% python3 -q
>>> import numpy as np
>>> import numpy.linalg as la
>>> np.set_printoptions(precision=2, suppress=True, linewidth=200)
>>> feats = np.load("data.npy")
>>> print(feats)
[[-1  0  0  0  0  0  0]
 [-2 -2  0  0  0  0  0]
 [ 1  2 -1  0  0  0  0]
 [ 2 -1 -1  2  0  0  0]
 [ 0  2 -2 -1  0  0  0]
 [ 1 -1 -1  0 -1  1  0]
 [-2  1 -2  0  2  0 -1]]
>>> rng = np.random.default_rng(290260)
>>> lab = rng.permutation(7)
>>> print(lab)
[6 5 2 0 3 1 4]
>>> out = feats[lab][:, lab]
>>> print(out)
[[-1  0 -2 -2  0  1  2]
 [ 0  1 -1  1  0 -1 -1]
 [ 0  0 -1  1  0  2  0]
 [ 0  0  0 -1  0  0  0]
 [ 0  0 -1  2  2 -1  0]
 [ 0  0  0 -2  0 -2  0]
 [ 0  0 -2  0 -1  2  0]]
>>> print(round(la.det(out), 2), np.round(la.det(feats[lab]), 2))
0.0 0.0
>>> print(np.diag(out))
[-1  1 -1 -1  2 -2  0]
>>> print(np.allclose(out, feats))
False
>>> print(np.trace(out))
-2
>>> Uu, sv, Vt = la.svd(out)
>>> evecs = Vt[:(sv > 1e-8).sum()]
>>> vec = out[2] + -3 * out[1] + rng.integers(2) * np.eye(7)[6]
>>> print(vec)
[ 0. -3.  2. -2.  0.  5.  4.]
>>> print(la.matrix_rank(np.vstack([out, vec])))
7
>>> print(np.round(evecs.T @ evecs, 2) + 0)
[[ 0.33 -0.33  0.    0.    0.    0.   -0.33]
 [-0.33  0.83  0.    0.    0.    0.   -0.17]
 [ 0.    0.    1.    0.    0.    0.    0.  ]
 [ 0.    0.    0.    1.    0.    0.    0.  ]
 [ 0.    0.    0.    0.    1.    0.    0.  ]
 [ 0.    0.    0.    0.    0.    1.    0.  ]
 [-0.33 -0.17  0.    0.    0.    0.    0.83]]
>>> F = np.loadtxt("out9.csv", delimiter=",")
>>> print(F)
[[-0.1  0.3  1.  -1.1  0.2]
 [-0.2  2.1 -0.5  0.2 -0.5]
 [-1.9  1.3  0.5 -0.1  1.3]
 [ 1.   0.5 -0.1 -0.3 -0.3]
 [ 0.2  0.4 -2.  -0.8 -0.4]
 [-1.6  0.6 -0.8  0.6 -0.3]
 [ 0.2  0.   1.4  0.6 -0.3]
 [-1.8 -0.3 -0.3  0.2  0.3]
 [-0.4  2.   1.2  0.2  0.3]
 [-0.4 -1.5  0.2 -0.6 -0.4]
 [ 0.6 -0.6  0.2  0.5  0. ]]
>>> vec = np.array([4, 4, 3, 2, 3])
>>> rhs = F @ vec
>>> coef, lr = np.zeros(5), 1 / la.norm(F, 2) ** 2
>>> for i in range(30):
...     coef -= lr * F.T @ (F @ coef - rhs)
...     if i % 5 == 0: print(i, round(la.norm(F @ coef - rhs), 2))
... 
0 8.87
5 2.48
10 1.64
15 1.09
20 0.73
25 0.49
>>> print(coef)
[3.91 4.01 3.07 1.92 2.72]
>>> print(round(float(la.cond(F)), 2))
3.59
>>> lab = F[:, 2] > np.median(F[:, 2])
>>> f = F[lab].mean(axis=0) - F[~lab].mean(axis=0)
>>> print(f)
[-0.24  0.73  1.5  -0.07  0.6 ]
>>> print((((F - F.mean(axis=0)) @ f > 0) == lab).mean())
1.0
>>> print(lab.astype(int))
[1 0 1 0 0 0 1 0 1 0 0]
>>> E = np.load("layer18.npy")
>>> print(E)
[[0.38 0.38 0.25 0.  ]
 [0.   0.38 0.38 0.25]
 [0.4  0.   0.4  0.2 ]
 [0.   0.33 0.5  0.17]]
>>> # a transition matrix
>>> print(np.round(la.eigvals(E).sum().real, 2))
1.32
>>> print(np.poly(E))
[ 1.   -1.32  0.35 -0.02 -0.02]
>>> print(round(float(np.einsum("ij,ji->", E, E)), 2))
1.04
>>> print(round(float(la.det(2 * E)), 2), round(float(la.det(E)), 2))
-0.24 -0.02
>>> print(E @ np.ones(4))
[1. 1. 1. 1.]
>>> print(E.sum(axis=1))
[1. 1. 1. 1.]
>>> pr = np.eye(4)[3]
>>> for _ in range(4):
...     pr = pr @ E
...     print(pr.round(2))
... 
[0.   0.33 0.5  0.17]
[0.2  0.18 0.41 0.21]
[0.24 0.21 0.39 0.16]
[0.24 0.22 0.38 0.16]
>>> T = np.stack([E, 3 * E, E[::-1]])
>>> print(np.einsum("bij,cij->bc", T, T))
[[ 1.44  4.31  0.9 ]
 [ 4.31 12.93  2.7 ]
 [ 0.9   2.7   1.44]]
>>> print(la.det(T))
[-0.02 -1.22 -0.02]
>>> print(la.norm(T, axis=(1, 2)))
[1.2 3.6 1.2]
>>> mat = np.loadtxt("mat.csv", delimiter=",")
>>> print(mat)
[[0.13 0.13 0.18 0.18 0.18]
 [0.13 0.13 0.18 0.18 0.18]
 [0.18 0.18 0.25 0.25 0.25]
 [0.18 0.18 0.25 0.25 0.25]
 [0.18 0.18 0.25 0.25 0.25]]
>>> print(la.lstsq(mat[:-1].T, mat[-1])[2])
1
>>> print(np.allclose(mat[:-1].T @ la.lstsq(mat[:-1].T, mat[-1])[0], mat[-1]))
True
>>> print(mat @ la.pinv(mat) @ mat)
[[0.13 0.13 0.18 0.18 0.18]
 [0.13 0.13 0.18 0.18 0.18]
 [0.18 0.18 0.25 0.25 0.25]
 [0.18 0.18 0.25 0.25 0.25]
 [0.18 0.18 0.25 0.25 0.25]]
>>> print(np.unique(mat.round(6), axis=0).shape)
(2, 5)
>>> print(round(np.trace(la.pinv(mat) @ mat), 2))
1.0
>>> f, g = mat[2], mat[3]
>>> print(np.round(f @ g, 2))
0.25
>>> print(np.round(f @ f, 2))
0.25
>>> pr = (f @ g) / (f @ f) * f
>>> print(np.outer(f, g))
[[0.03 0.03 0.04 0.04 0.04]
 [0.03 0.03 0.04 0.04 0.04]
 [0.04 0.04 0.06 0.06 0.06]
 [0.04 0.04 0.06 0.06 0.06]
 [0.04 0.04 0.06 0.06 0.06]]
>>> print(pr)
[0.18 0.18 0.25 0.25 0.25]
>>> print(la.matrix_rank(np.outer(f, g)))
1
>>> print(np.round(la.norm(f + g) ** 2 + la.norm(f - g) ** 2, 2))
0.99
>>> arr = np.load("m.npy")
>>> print(arr.round(2) + 0)
[[-0.33 -0.47 -0.42  0.11  0.06  0.58 -0.38 -0.01]
 [-0.36 -0.37  0.71 -0.09  0.01 -0.25 -0.4  -0.02]
 [ 0.33 -0.67 -0.01 -0.44 -0.03  0.    0.39  0.32]
 [ 0.57  0.1   0.17 -0.32 -0.37  0.34 -0.43 -0.31]
 [ 0.15 -0.33 -0.19  0.54 -0.62 -0.39 -0.05 -0.1 ]
 [ 0.    0.24 -0.09 -0.09 -0.23 -0.07 -0.39  0.85]
 [ 0.27 -0.11 -0.39 -0.15  0.5  -0.53 -0.45 -0.14]
 [ 0.48 -0.1   0.32  0.6   0.42  0.23 -0.06  0.24]]
>>> # keeps lengths
>>> vec = np.array([9, 7, 6, -8, 9, 4, 1, -4])
>>> print(np.sort(np.abs(np.degrees(np.angle(la.eigvals(arr))))))
[  0.    75.16  75.16 108.42 108.42 154.37 154.37 180.  ]
>>> print(np.round(la.inv(arr), 2) + 0)
[[-0.33 -0.36  0.33  0.57  0.15  0.    0.27  0.48]
 [-0.47 -0.37 -0.67  0.1  -0.33  0.24 -0.11 -0.1 ]
 [-0.42  0.71 -0.01  0.17 -0.19 -0.09 -0.39  0.32]
 [ 0.11 -0.09 -0.44 -0.32  0.54 -0.09 -0.15  0.6 ]
 [ 0.06  0.01 -0.03 -0.37 -0.62 -0.23  0.5   0.42]
 [ 0.58 -0.25  0.    0.34 -0.39 -0.07 -0.53  0.23]
 [-0.38 -0.4   0.39 -0.43 -0.05 -0.39 -0.45 -0.06]
 [-0.01 -0.02  0.32 -0.31 -0.1   0.85 -0.14  0.24]]
>>> print(8 - la.matrix_rank(arr - np.eye(8), tol=1e-8))
1
>>> print(round(la.det(arr), 2))
-1.0
>>> print(round(la.norm(vec), 2), np.round(la.norm(arr @ vec), 2))
18.55 18.55
